$ ipython --no-banner

In [1]: import numpy as np

In [2]: np.set_printoptions(precision=2, suppress=True, linewidth=100)

In [3]: mat = np.load("case10.npy")

In [4]: mat
Out[4]: 
array([[ 1.  ,  0.  ,  0.  ,  0.  ,  0.  ,  0.  ,  0.  ],
       [ 0.  ,  1.  ,  0.  ,  0.  ,  0.  ,  0.  ,  0.  ],
       [ 0.  ,  0.  ,  1.  ,  0.  ,  0.  ,  0.  ,  0.  ],
       [ 0.  ,  0.  ,  0.  ,  1.  ,  0.  ,  0.  ,  0.  ],
       [ 0.  ,  0.  ,  0.  ,  0.  ,  0.5 ,  0.87,  0.  ],
       [ 0.  ,  0.  ,  0.  ,  0.  , -0.87,  0.5 ,  0.  ],
       [ 0.  ,  0.  ,  0.  ,  0.  ,  0.  ,  0.  ,  1.  ]])

In [5]: # keeps lengths

In [6]: f = np.array([3, 4, 1, 1, 5, 5, 0])

In [7]: other = mat + np.outer(f, np.eye(7)[3])

In [8]: other
Out[8]: 
array([[ 1.  ,  0.  ,  0.  ,  3.  ,  0.  ,  0.  ,  0.  ],
       [ 0.  ,  1.  ,  0.  ,  4.  ,  0.  ,  0.  ,  0.  ],
       [ 0.  ,  0.  ,  1.  ,  1.  ,  0.  ,  0.  ,  0.  ],
       [ 0.  ,  0.  ,  0.  ,  2.  ,  0.  ,  0.  ,  0.  ],
       [ 0.  ,  0.  ,  0.  ,  5.  ,  0.5 ,  0.87,  0.  ],
       [ 0.  ,  0.  ,  0.  ,  5.  , -0.87,  0.5 ,  0.  ],
       [ 0.  ,  0.  ,  0.  ,  0.  ,  0.  ,  0.  ,  1.  ]])

In [9]: np.linalg.matrix_rank(np.linalg.inv(other) - np.linalg.inv(mat), tol=1e-8)
Out[9]: np.int64(1)

In [10]: np.linalg.matrix_rank(other - mat)
Out[10]: np.int64(1)

In [11]: U, sv, Vh = np.linalg.svd(mat, full_matrices=False)

In [12]: np.round(U.T @ U, 2) + 0
Out[12]: 
array([[1., 0., 0., 0., 0., 0., 0.],
       [0., 1., 0., 0., 0., 0., 0.],
       [0., 0., 1., 0., 0., 0., 0.],
       [0., 0., 0., 1., 0., 0., 0.],
       [0., 0., 0., 0., 1., 0., 0.],
       [0., 0., 0., 0., 0., 1., 0.],
       [0., 0., 0., 0., 0., 0., 1.]])

In [13]: sv
Out[13]: array([1., 1., 1., 1., 1., 1., 1.])

In [14]: (sv > 1e-8).sum()
Out[14]: np.int64(7)

In [15]: U.shape, sv.shape, Vh.shape
Out[15]: ((7, 7), (7,), (7, 7))

In [16]: sv / sv[0]
Out[16]: array([1., 1., 1., 1., 1., 1., 1.])

In [17]: np.round(U.T @ mat @ Vh.T, 2) + 0
Out[17]: 
array([[1., 0., 0., 0., 0., 0., 0.],
       [0., 1., 0., 0., 0., 0., 0.],
       [0., 0., 1., 0., 0., 0., 0.],
       [0., 0., 0., 1., 0., 0., 0.],
       [0., 0., 0., 0., 1., 0., 0.],
       [0., 0., 0., 0., 0., 1., 0.],
       [0., 0., 0., 0., 0., 0., 1.]])

In [18]: Vh @ Vh.T
Out[18]: 
array([[1., 0., 0., 0., 0., 0., 0.],
       [0., 1., 0., 0., 0., 0., 0.],
       [0., 0., 1., 0., 0., 0., 0.],
       [0., 0., 0., 1., 0., 0., 0.],
       [0., 0., 0., 0., 1., 0., 0.],
       [0., 0., 0., 0., 0., 1., 0.],
       [0., 0., 0., 0., 0., 0., 1.]])
